$ python3 -q
>>> import numpy as np
>>> np.set_printoptions(precision=3, suppress=True, linewidth=100)
>>> E = np.load("test12.npy")
>>> E
array([[ 1.637,  0.205, -1.578],
       [ 0.049,  1.285, -1.283],
       [ 0.289, -0.395,  1.75 ]])
>>> A2 = E / np.linalg.norm(E, axis=1, keepdims=True)
>>> C2 = A2 @ A2.T
>>> np.argwhere(np.triu(np.abs(C2) > 0.95, 1))
array([], shape=(0, 2), dtype=int64)
>>> A2 = E / np.sqrt((E ** 2).mean(axis=1, keepdims=True))
>>> np.linalg.norm(A2, axis=1)
array([1.732, 1.732, 1.732])
>>> np.linalg.matrix_rank(E - E.mean(axis=1, keepdims=True))
np.int64(2)
>>> A2[1]
array([ 0.047,  1.225, -1.223])
>>> Q, evecs = np.linalg.qr(E[:, :2])[0], np.linalg.qr(E[:, 2:])[0]
>>> sig = np.linalg.svd(Q.T @ evecs, compute_uv=False)
>>> (sig > 0.9).sum()
np.int64(0)
>>> sig
array([0.828])
>>> np.degrees(np.arccos(sig.clip(0, 1)))
array([34.097])
>>> A = np.load("data.npy")
>>> A
array([[-6.591,  6.269,  1.205],
       [ 0.975,  0.289,  4.478],
       [-7.797,  4.192, -0.997],
       [ 2.915, -2.29 ,  2.866],
       [-0.675,  2.853,  0.328],
       [ 2.622,  0.538,  2.889],
       [-6.729,  6.536, -0.563],
       [-0.946,  2.812,  0.31 ],
       [ 0.175,  2.586,  0.226],
       [ 1.884, -0.517,  3.143],
       [-0.159,  3.68 , -0.137],
       [ 3.827, -1.396,  1.941],
       [ 3.348, -0.299,  3.261],
       [ 3.768, -1.287,  2.765],
       [-0.94 ,  2.893, -0.559],
       [-6.111,  6.581, -0.358],
       [ 3.291, -0.589,  0.401],
       [ 0.059,  2.403, -0.552],
       [-6.181,  5.936, -1.93 ]])
>>> dist = np.linalg.norm(A[:, None] - A[None], axis=-1)
>>> dist[:5, :5]
array([[ 0.   , 10.184,  3.258, 12.899,  6.887],
       [10.184,  0.   , 11.052,  3.607,  5.15 ],
       [ 3.258, 11.052,  0.   , 13.103,  7.367],
       [12.899,  3.607, 13.103,  0.   ,  6.766],
       [ 6.887,  5.15 ,  7.367,  6.766,  0.   ]])
>>> np.linalg.matrix_rank(dist ** 2)
np.int64(5)
>>> dist.mean(axis=1).argmax()
np.int64(2)
